In [1]: import numpy as np

In [2]: np.set_printoptions(suppress=True, linewidth=160)

In [3]: M = np.loadtxt("run18.csv", delimiter=",")

In [4]: M
Out[4]: 
array([[-0.1, -1.1,  0.2,  3. , -1.1],
       [-0.3,  0.2,  1.1,  1.8, -0.7],
       [ 1.1, -0.5,  0. ,  1.1, -0.2]])

In [5]: C2 = M.T @ M

In [6]: np.allclose(C2, C2.T)
Out[6]: True

In [7]: np.round(np.diag(C2), 2)
Out[7]: array([ 1.31,  1.5 ,  1.25, 13.45,  1.74])

In [8]: print(np.round(np.linalg.svd(M, compute_uv=False) ** 2, 2))
[16.56  1.94  0.75]

In [9]: vec = np.array([2, 1, 1, 0, -3])

In [10]: h1 = np.maximum(M @ vec, 0)

In [11]: np.round(np.maximum(M @ vec, 0) - np.maximum(-M @ vec, 0), 2)
Out[11]: array([2.2, 2.8, 2.3])

In [12]: np.flatnonzero(h1 > 1e-9)
Out[12]: array([0, 1, 2])

In [13]: M * (h1 > 1e-9)[:, None]
Out[13]: 
array([[-0.1, -1.1,  0.2,  3. , -1.1],
       [-0.3,  0.2,  1.1,  1.8, -0.7],
       [ 1.1, -0.5,  0. ,  1.1, -0.2]])

In [14]: np.maximum(M @ (3 * vec), 0)
Out[14]: array([6.6, 8.4, 6.9])

In [15]: np.round(np.tanh(M @ vec), 2)
Out[15]: array([0.98, 0.99, 0.98])

In [16]: Y = np.array([[3, 2, 0], [1, 1, 7], [2, 3, 8], [3, 4, 1], [8, 2, 4]])

In [17]: np.round(Y.T @ M.T, 2)
Out[17]: 
array([[-0.8,  1.3,  4.5],
       [ 9.1,  8.7,  5.7],
       [-7.5,  9.2, -3.2]])

In [18]: np.round(np.einsum("ij,ij->i", M, M), 2)
Out[18]: array([11.47,  5.07,  2.71])

In [19]: print(np.round(M @ Y, 2))
[[-0.8  9.1 -7.5]
 [ 1.3  8.7  9.2]
 [ 4.5  5.7 -3.2]]

In [20]: np.round(np.einsum("ik,kj->ji", M, Y), 2)
Out[20]: 
array([[-0.8,  1.3,  4.5],
       [ 9.1,  8.7,  5.7],
       [-7.5,  9.2, -3.2]])

In [21]: np.round(np.diff(M, axis=0), 2)
Out[21]: 
array([[-0.2,  1.3,  0.9, -1.2,  0.4],
       [ 1.4, -0.7, -1.1, -0.7,  0.5]])

In [22]: np.round(M.sum(axis=0), 2)
Out[22]: array([ 0.7, -1.4,  1.3,  5.9, -2. ])

In [23]: print(np.round(M.sum(axis=1), 2))
[0.9 2.1 1.5]

In [24]: np.abs(M).max()
Out[24]: np.float64(3.0)

In [25]: np.unravel_index(np.abs(M).argmax(), M.shape)
Out[25]: (np.int64(0), np.int64(3))

In [26]: np.round(M - M[0], 2)
Out[26]: 
array([[ 0. ,  0. ,  0. ,  0. ,  0. ],
       [-0.2,  1.3,  0.9, -1.2,  0.4],
       [ 1.2,  0.6, -0.2, -1.9,  0.9]])

In [27]: M.shape
Out[27]: (3, 5)

In [28]: ang = np.radians(135)

In [29]: R = np.eye(5)

In [30]: R[2, 2] = R[3, 3] = np.cos(ang)

In [31]: R[2, 3], R[3, 2] = -np.sin(ang), np.sin(ang)

In [32]: R.round(2)
Out[32]: 
array([[ 1.  ,  0.  ,  0.  ,  0.  ,  0.  ],
       [ 0.  ,  1.  ,  0.  ,  0.  ,  0.  ],
       [ 0.  ,  0.  , -0.71, -0.71,  0.  ],
       [ 0.  ,  0.  ,  0.71, -0.71,  0.  ],
       [ 0.  ,  0.  ,  0.  ,  0.  ,  1.  ]])

In [33]: Y = M @ R.T

In [34]: np.allclose(np.linalg.norm(M, axis=1), np.linalg.norm(Y, axis=1))
Out[34]: True

In [35]: Y.round(2)
Out[35]: 
array([[-0.1 , -1.1 , -2.26, -1.98, -1.1 ],
       [-0.3 ,  0.2 , -2.05, -0.49, -0.7 ],
       [ 1.1 , -0.5 , -0.78, -0.78, -0.2 ]])
